$ ipython --no-banner

In [1]: import numpy as np

In [2]: import numpy.linalg as la

In [3]: np.set_printoptions(precision=2, suppress=True, linewidth=200, legacy="1.25")

In [4]: m1 = np.load("out1.npy")

In [5]: print(m1)
[[ 1  0  0  0]
 [ 9  1  0  0]
 [ 0  3  1  0]
 [ 1  7 -2  1]]

In [6]: # triangular

In [7]: print(np.diff(m1, axis=0))
[[ 8  1  0  0]
 [-9  2  1  0]
 [ 1  4 -3  1]]

In [8]: print(np.round(la.norm(m1), 2))
12.17

In [9]: np.zeros(4, 4)
Traceback (most recent call last):
  Cell In[9], line 1
    np.zeros(4, 4)
TypeError: Cannot interpret '4' as a data type


In [10]: m1[:, 4]
Traceback (most recent call last):
  Cell In[10], line 1
    m1[:, 4]
IndexError: index 4 is out of bounds for axis 1 with size 4


In [11]: print(np.count_nonzero(m1))
9

In [12]: print(m1.sum(axis=1))
[ 1 10  4  7]

In [13]: print(m1.shape)
(4, 4)

In [14]: print(la.svd(m1, compute_uv=False))
[9.58 7.3  1.72 0.01]

In [15]: print(m1.sum(axis=0))
[11 11 -1  1]

In [16]: U, sv, Vt = la.svd(m1)

In [17]: print(sv)
[9.58 7.3  1.72 0.01]

In [18]: print(np.argmax(sv[:-1] / (sv[1:] + 1e-6)) + 1)
3

In [19]: B = U[:, :3] @ np.diag(sv[:3]) @ Vt[:3]

In [20]: print(np.round(la.norm(m1 - B) / la.norm(m1), 2))
0.0

In [21]: print(la.matrix_rank(B))
3

In [22]: print(la.matrix_rank(m1, rtol=0.05))
3

In [23]: print(round(float(la.norm(m1, 2) / la.norm(m1)), 2))
0.79

In [24]: print([round(float(x), 2) for x in la.svd(m1, compute_uv=False)[:3]])
[9.58, 7.3, 1.72]

In [25]: print(np.argsort(-la.norm(m1, axis=0).round(6), kind="stable")[:3])
[0 1 2]

In [26]: print(la.matrix_rank(m1, rtol=0.1))
3

In [27]: G = m1.T @ m1

In [28]: print(np.diag(G))
[83 59  5  1]

In [29]: print(G)
[[ 83  16  -2   1]
 [ 16  59 -11   7]
 [ -2 -11   5  -2]
 [  1   7  -2   1]]

In [30]: print(la.matrix_rank(G))
4

In [31]: print(np.trace(G), (m1 ** 2).sum())
148 148

In [32]: print(np.round(la.eigvalsh(G)[::-1], 2) + 0)
[91.74 53.31  2.96  0.  ]

In [33]: B = np.array([[8], [7], [-7]])

In [34]: basis = np.array([[0, 2, 1]])

In [35]: K = B @ basis

In [36]: print(K)
[[  0  16   8]
 [  0  14   7]
 [  0 -14  -7]]

In [37]: print(np.round(la.norm(K, 2) / la.norm(K), 2))
1.0

In [38]: print(la.matrix_rank(K, rtol=0.1))
1

In [39]: print(la.cond(K) > 100)
True

In [40]: U, sv, Vt = la.svd(K)

In [41]: vecs = Vt[:(sv > 1e-8).sum()]

In [42]: rng = np.random.default_rng(764)

In [43]: x = K[2] + 4 * K[0] + rng.integers(2) * np.eye(3)[1]

In [44]: print(x)
[ 0. 51. 25.]

In [45]: print(np.allclose(vecs.T @ vecs @ x, x))
False

In [46]: print(round(la.norm(x - vecs.T @ vecs @ x), 2))
0.45

In [47]: print(np.diag(vecs.T @ vecs))
[0.  0.8 0.2]

In [48]: print(vecs.T @ vecs)
[[0.  0.  0. ]
 [0.  0.8 0.4]
 [0.  0.4 0.2]]

In [49]: print(np.unique(K.round(6), axis=0).shape)
(3, 3)

In [50]: B = m1 + rng.integers(-2, 3, (4, 3)) @ rng.integers(-2, 3, (3, 4))

In [51]: print(B)
[[ 3  0 -2  1]
 [ 7  3 -2  1]
 [ 0  1  5 -2]
 [ 9  4  2  2]]

In [52]: print(np.abs(B - m1).sum(axis=1))
[ 5  7  8 16]

In [53]: print(la.matrix_rank(B - m1, tol=1e-8))
3

In [54]: print(B - m1)
[[ 2  0 -2  1]
 [-2  2 -2  1]
 [ 0 -2  4 -2]
 [ 8 -3  4  1]]

In [55]: X = np.load("sample19.npy")

In [56]: print(X)
[[2 0 3 2]
 [2 1 1 3]
 [3 1 0 1]]

In [57]: G = X.T @ X

In [58]: print(np.trace(G), (X ** 2).sum())
43 43

In [59]: print(G)
[[17  5  8 13]
 [ 5  2  1  4]
 [ 8  1 10  9]
 [13  4  9 14]]

In [60]: print(np.round(la.eigvalsh(G)[::-1], 2) + 0)
[35.59  5.56  1.85  0.  ]

In [61]: print(la.svd(X, compute_uv=False) ** 2)
[35.59  5.56  1.85]

In [62]: print(np.diag(G))
[17  2 10 14]

In [63]: B = X + rng.integers(-2, 3, (3, 1)) @ rng.integers(-2, 3, (1, 4))

In [64]: print(B)
[[ 1  0  5  4]
 [ 3  1 -1  1]
 [ 1  1  4  5]]

In [65]: print(B - X)
[[-1  0  2  2]
 [ 1  0 -2 -2]
 [-2  0  4  4]]

In [66]: print(np.round(la.svd(B - X, compute_uv=False), 2) + 0)
[7.35 0.   0.  ]

In [67]: B = X / np.sqrt((X ** 2).mean(axis=1, keepdims=True))

In [68]: print(la.matrix_rank(B) == la.matrix_rank(X))
True

In [69]: print(la.norm(B, axis=1))
[2. 2. 2.]

In [70]: print(la.matrix_rank(X - X.mean(axis=1, keepdims=True)))
3

In [71]: B = np.array([[2, 0], [5, 3]])

In [72]: basis = np.kron(B, X)

In [73]: print(basis)
[[ 4  0  6  4  0  0  0  0]
 [ 4  2  2  6  0  0  0  0]
 [ 6  2  0  2  0  0  0  0]
 [10  0 15 10  6  0  9  6]
 [10  5  5 15  6  3  3  9]
 [15  5  0  5  9  3  0  3]]

In [74]: print(basis.shape)
(6, 8)

In [75]: E = np.array([[-2, -4, -1, -5], [1, 9, -5, -6], [-8, -3, 8, -6]])

In [76]: print(E)
[[-2 -4 -1 -5]
 [ 1  9 -5 -6]
 [-8 -3  8 -6]]

In [77]: x = np.array([1, 2, 0, 2])

In [78]: h = np.maximum(E @ x, 0)

In [79]: print(np.tanh(E @ x))
[-1.  1. -1.]

In [80]: print(E * (h > 1e-9)[:, None])
[[ 0  0  0  0]
 [ 1  9 -5 -6]
 [ 0  0  0  0]]

In [81]: arr = np.load("x.npy")

In [82]: print(arr)
[[ 0  1  2]
 [ 0  0  0]
 [ 0  1  0]
 [ 0  1  0]
 [ 3  3  7]
 [ 0  0  0]
 [ 0  1  2]
 [ 6  1 10]
 [ 0  1  2]
 [ 0  3  0]
 [ 3  0  5]
 [ 3  0  5]
 [ 0  0  0]
 [ 6  1 10]
 [ 3  3  7]
 [ 0  0  0]
 [ 0  0  0]
 [ 0  0  0]]

In [83]: x = np.array([2, 0, 2])

In [84]: target = arr @ x

In [85]: print(la.solve(arr.T @ arr, arr.T @ target))
[2. 0. 2.]

In [86]: print(np.round(la.lstsq(arr, target)[0], 2) + 0)
[2. 0. 2.]

In [87]: target = target + 0.3 * rng.normal(size=18)

In [88]: print(target)
[ 4.01 -0.03  0.65 -0.22 19.39 -0.26  3.63 32.13  4.12 -0.1  15.59 15.72  0.07 32.19 20.   -0.26  0.18  0.69]

In [89]: b, *_ = la.lstsq(arr, target)

In [90]: print(b.round())
[2. 0. 2.]

In [91]: print(np.round(arr.T @ (target - arr @ b), 2) + 0)
[0. 0. 0.]

In [92]: print([round(float(la.norm(la.solve(arr.T @ arr + lam * np.eye(3), arr.T @ target))), 2) for lam in (0, 1, 10, 100)])
[2.86, 2.8, 2.66, 2.2]

In [93]: B = np.c_[arr[:, :1] @ np.array([[-8]]), np.array([2, -3, -8, -8, -3, -5, -7, -6, 8, 2, 5, 5, -7, -8, 6, -1, 2, -7])]

In [94]: print(B)
[[  0   2]
 [  0  -3]
 [  0  -8]
 [  0  -8]
 [-24  -3]
 [  0  -5]
 [  0  -7]
 [-48  -6]
 [  0   8]
 [  0   2]
 [-24   5]
 [-24   5]
 [  0  -7]
 [-48  -8]
 [-24   6]
 [  0  -1]
 [  0   2]
 [  0  -7]]

In [95]: print(la.matrix_rank(np.c_[arr, B]))
4

In [96]: print(np.round(la.lstsq(arr, B[:, 0])[0], 2) + 0)
[-8.  0.  0.]

In [97]: print(np.round(la.norm(B - arr @ la.lstsq(arr, B)[0], axis=0), 2) + 0)
[ 0.   23.13]

In [98]: print(la.matrix_rank(B))
2

In [99]: print(la.norm(la.qr(arr)[0].T @ B, axis=0) ** 2 / ((B ** 2).sum(axis=0) + 1e-12))
[1.   0.08]

In [100]: basis = np.array([[1, 3, -8], [-3, -3, -3]])

In [101]: feats = rng.normal(size=(19, 2)) @ basis + np.array([9, -1, 6])

In [102]: print(feats)
[[  8.66  -4.9   21.71]
 [ 11.53   4.42  -4.52]
 [  8.52  -2.48  10.02]
 [  5.19  -7.73  15.31]
 [  6.07  -3.03  -0.98]
 [ 12.28   6.45  -9.48]
 [  9.74   1.27  -0.15]
 [  7.92  -1.77   3.52]
 [ 11.11   1.19   7.73]
 [  4.95  -6.37   7.89]
 [  7.79  -1.62   2.15]
 [ 10.2    0.45   6.04]
 [  7.77  -3.69  11.37]
 [  6.79  -7.14  21.49]
 [  5.89  -3.88   1.83]
 [  3.66  -9.78  16.16]
 [  7.65  -4.44  14.06]
 [  4.51  -6.1    4.28]
 [  7.66   1.7  -13.54]]

In [103]: x = np.array([1, 0, 0])

In [104]: target = feats @ x

In [105]: print(np.round(la.lstsq(feats, target)[0], 2) + 0)
[1. 0. 0.]

In [106]: target = target + 0.1 * rng.normal(size=19)

In [107]: print(target)
[ 8.64 11.52  8.84  5.24  6.13 12.41  9.71  7.95 11.3   4.99  7.71 10.11  7.91  6.9   5.81  3.72  7.65  4.5   7.72]

In [108]: b, *_ = la.lstsq(feats, target)

In [109]: print(np.round(feats.T @ (target - feats @ b), 2) + 0)
[0. 0. 0.]

In [110]: print(b.round())
[1. 0. 0.]

In [111]: print([round(float(la.norm(la.solve(feats.T @ feats + lam * np.eye(3), feats.T @ target))), 2) for lam in (0, 1, 10, 100)])
[1.0, 1.0, 0.99, 0.92]

In [112]: print(round(la.norm(target - feats @ b), 2))
0.42

In [113]: print(b.round(2) + 0)
[1. 0. 0.]
